>>> import numpy as np
>>> np.set_printoptions(suppress=True, linewidth=100)
>>> rd = lambda a: np.round(a, 4) + 0
>>> A2 = np.array([[0, 2, 3, 1, 1, 3, 2, 3, 2],
...     [1, 2, 1, 3, 3, 1, 1, 3, 0],
...     [0, 1, 0, 3, 0, 0, 0, 3, 2],
...     [1, 2, 0, 3, 1, 0, 2, 3, 0],
...     [3, 2, 0, 0, 3, 2, 3, 2, 2],
...     [3, 2, 3, 1, 3, 0, 0, 2, 2],
...     [2, 1, 2, 1, 2, 1, 3, 0, 3]])
>>> arr = A2.T @ A2
>>> arr
array([[24, 18, 14, 11, 26,  9, 18, 18, 18],
       [18, 22, 16, 20, 24, 13, 19, 29, 17],
       [14, 16, 23, 11, 19, 12, 13, 18, 18],
       [11, 20, 11, 30, 18,  7, 14, 32, 13],
       [26, 24, 19, 18, 33, 14, 22, 27, 20],
       [ 9, 13, 12,  7, 14, 15, 16, 16, 13],
       [18, 19, 13, 14, 22, 16, 27, 21, 19],
       [18, 29, 18, 32, 27, 16, 21, 44, 20],
       [18, 17, 18, 13, 20, 13, 19, 20, 25]])
>>> # null space of dimension 2
>>> A2 = np.array([[-4, 0],
...     [-3, 3],
...     [-5, 2],
...     [-1, 0],
...     [3, -5],
...     [3, 4],
...     [3, 5],
...     [-1, 1],
...     [0, 5]])
>>> np.einsum("ik,kj->ij", arr, A2)
array([[ -90,  186],
       [ -99,  239],
       [-116,  220],
       [-104,  187],
       [-109,  238],
       [ -23,  214],
       [ -34,  288],
       [-133,  301],
       [ -90,  279]])
>>> np.linalg.matrix_rank(arr @ A2)
np.int64(2)
>>> np.einsum("ij,ij->i", arr, arr)
array([2946, 3700, 2424, 3304, 4835, 1545, 3321, 6275, 3061])
>>> np.einsum("ik,kj->ji", arr, A2)
array([[ -90,  -99, -116, -104, -109,  -23,  -34, -133,  -90],
       [ 186,  239,  220,  187,  238,  214,  288,  301,  279]])
>>> np.einsum("ij->j", arr)
array([156, 178, 144, 156, 203, 115, 169, 225, 163])
>>> np.unique(arr.round(6), axis=0).shape
(9, 9)
>>> rd(np.trace(np.linalg.pinv(arr) @ arr))
np.float64(7.0)
>>> def softmax(z):
...     e = np.exp(z - z.max(axis=-1, keepdims=True))
...     return e / e.sum(axis=-1, keepdims=True)
... 
>>> rd(softmax(arr[2]))
array([0.0001, 0.0009, 0.9682, 0.    , 0.0177, 0.    , 0.    , 0.0065, 0.0065])
>>> att = arr @ arr.T / np.sqrt(9)
>>> rd(softmax(att + np.triu(np.full(att.shape, -np.inf), 1)))
array([[1., 0., 0., 0., 0., 0., 0., 0., 0.],
       [0., 1., 0., 0., 0., 0., 0., 0., 0.],
       [0., 1., 0., 0., 0., 0., 0., 0., 0.],
       [0., 1., 0., 0., 0., 0., 0., 0., 0.],
       [0., 0., 0., 0., 1., 0., 0., 0., 0.],
       [0., 0., 0., 0., 1., 0., 0., 0., 0.],
       [0., 0., 0., 0., 1., 0., 0., 0., 0.],
       [0., 0., 0., 0., 0., 0., 0., 1., 0.],
       [0., 0., 0., 0., 0., 0., 0., 1., 0.]])
>>> softmax(att).round(6).argmax(axis=1)
array([7, 7, 7, 7, 7, 7, 7, 7, 7])
>>> rd(softmax(att))
array([[0., 0., 0., 0., 0., 0., 0., 1., 0.],
       [0., 0., 0., 0., 0., 0., 0., 1., 0.],
       [0., 0., 0., 0., 0., 0., 0., 1., 0.],
       [0., 0., 0., 0., 0., 0., 0., 1., 0.],
       [0., 0., 0., 0., 0., 0., 0., 1., 0.],
       [0., 0., 0., 0., 0., 0., 0., 1., 0.],
       [0., 0., 0., 0., 0., 0., 0., 1., 0.],
       [0., 0., 0., 0., 0., 0., 0., 1., 0.],
       [0., 0., 0., 0., 0., 0., 0., 1., 0.]])
